% ipython --no-banner

In [1]: import numpy as np

In [2]: from numpy import linalg as LA

In [3]: np.set_printoptions(precision=2, suppress=True, linewidth=100, floatmode="fixed")

In [4]: f = np.array([-2, 2, 2, -1, 2, 0, 1, 1, 1, -2, 0, -2, 1, 0])

In [5]: v = np.array([2, -9, -8, 0, -9, -4, -9, 9, -1, 4, 3, 6, 4, 1, -6])

In [6]: E = np.outer(f, v)

In [7]: E
Out[7]: 
array([[ -4,  18,  16,   0,  18,   8,  18, -18,   2,  -8,  -6, -12,  -8,  -2,  12],
       [  4, -18, -16,   0, -18,  -8, -18,  18,  -2,   8,   6,  12,   8,   2, -12],
       [  4, -18, -16,   0, -18,  -8, -18,  18,  -2,   8,   6,  12,   8,   2, -12],
       [ -2,   9,   8,   0,   9,   4,   9,  -9,   1,  -4,  -3,  -6,  -4,  -1,   6],
       [  4, -18, -16,   0, -18,  -8, -18,  18,  -2,   8,   6,  12,   8,   2, -12],
       [  0,   0,   0,   0,   0,   0,   0,   0,   0,   0,   0,   0,   0,   0,   0],
       [  2,  -9,  -8,   0,  -9,  -4,  -9,   9,  -1,   4,   3,   6,   4,   1,  -6],
       [  2,  -9,  -8,   0,  -9,  -4,  -9,   9,  -1,   4,   3,   6,   4,   1,  -6],
       [  2,  -9,  -8,   0,  -9,  -4,  -9,   9,  -1,   4,   3,   6,   4,   1,  -6],
       [ -4,  18,  16,   0,  18,   8,  18, -18,   2,  -8,  -6, -12,  -8,  -2,  12],
       [  0,   0,   0,   0,   0,   0,   0,   0,   0,   0,   0,   0,   0,   0,   0],
       [ -4,  18,  16,   0,  18,   8,  18, -18,   2,  -8,  -6, -12,  -8,  -2,  12],
       [  2,  -9,  -8,   0,  -9,  -4,  -9,   9,  -1,   4,   3,   6,   4,   1,  -6],
       [  0,   0,   0,   0,   0,   0,   0,   0,   0,   0,   0,   0,   0,   0,   0]])

In [8]: th = np.radians(30)

In [9]: R = np.eye(15)

In [10]: R[9, 9] = R[5, 5] = np.cos(th)

In [11]: R[9, 5], R[5, 9] = -np.sin(th), np.sin(th)

In [12]: A2 = E @ R.T

In [13]: print(np.allclose(E @ E.T, A2 @ A2.T))
True
